% ipython --no-banner

In [1]: import numpy as np

In [2]: np.set_printoptions(suppress=True, linewidth=120)

In [3]: X = np.load("case2.npy")

In [4]: print(X.round(2))
[[ 0.26  0.74  0.44  0.44]
 [ 0.74  0.26 -0.44 -0.44]
 [ 0.44 -0.44  0.74 -0.26]
 [ 0.44 -0.44 -0.26  0.74]]

In [5]: print(round(float(np.linalg.det(X)), 2))
-1.0

In [6]: print(round(np.abs(np.linalg.eigvals(X)).max(), 2))
1.0

In [7]: print(np.allclose(X, X.T))
True

In [8]: print(np.trace(X))
2.0

In [9]: print(np.round(np.linalg.matrix_power(X, 3), 2))
[[ 0.26  0.74  0.44  0.44]
 [ 0.74  0.26 -0.44 -0.44]
 [ 0.44 -0.44  0.74 -0.26]
 [ 0.44 -0.44 -0.26  0.74]]

In [10]: print((X - X.T) / 2)
[[0. 0. 0. 0.]
 [0. 0. 0. 0.]
 [0. 0. 0. 0.]
 [0. 0. 0. 0.]]

In [11]: x0 = np.array([1, -3, -3, 3])

In [12]: rhs = X @ x0

In [13]: beta, lr = np.zeros(4), 1 / np.linalg.norm(X, 2) ** 2

In [14]: for i in range(300):
    ...:     beta -= lr * X.T @ (X @ beta - rhs)
    ...:     if i % 50 == 0: print(i, round(np.linalg.norm(X @ beta - rhs), 2))
    ...: 
0 0.0
50 0.0
100 0.0
150 0.0
200 0.0
250 0.0

In [15]: print(beta)
[ 1. -3. -3.  3.]

In [16]: data = np.load("dump.npy")

In [17]: print(data)
[[ -6   0  10 -10]
 [  3   0  -5   5]
 [  6   0 -10  10]
 [  6   0 -10  10]
 [ -3   0   5  -5]
 [ -3   0   5  -5]
 [ -9   0  15 -15]
 [ -3   0   5  -5]
 [  6   0 -10  10]
 [  3   0  -5   5]]

In [18]: Uu, sigma, vt = np.linalg.svd(data)

In [19]: V = vt[:(sigma > 1e-8).sum()]

In [20]: rng = np.random.default_rng(4730)

In [21]: x0 = data[1] + 4 * data[0] + rng.integers(2) * np.eye(4)[2]

In [22]: print(x0)
[-21.   0.  36. -35.]

In [23]: print(round(np.linalg.norm(x0 - V.T @ V @ x0), 2))
0.76

In [24]: print(np.argsort(-np.linalg.norm(data, axis=0).round(6), kind="stable")[:3])
[2 3 0]

In [25]: print(np.linalg.matrix_rank(data, rtol=0.1))
1

In [26]: print(np.linalg.norm(data, axis=1).argmax())
6

In [27]: print(np.round(np.linalg.norm(data, axis=1), 2))
[15.36  7.68 15.36 15.36  7.68  7.68 23.04  7.68 15.36  7.68]

In [28]: print(round(np.linalg.norm(data, 2), 2))
42.07

In [29]: print(np.round(np.linalg.norm(data[6] - data[0]), 2))
7.68

In [30]: print(round(np.linalg.norm(data, 1), 2), np.round(np.linalg.norm(data, np.inf), 2))
80.0 39.0

In [31]: print(round(float(np.linalg.norm(data) ** 2 / np.linalg.norm(data, 2) ** 2), 2))
1.0

In [32]: print(round(np.linalg.norm(data, "nuc"), 2))
42.07
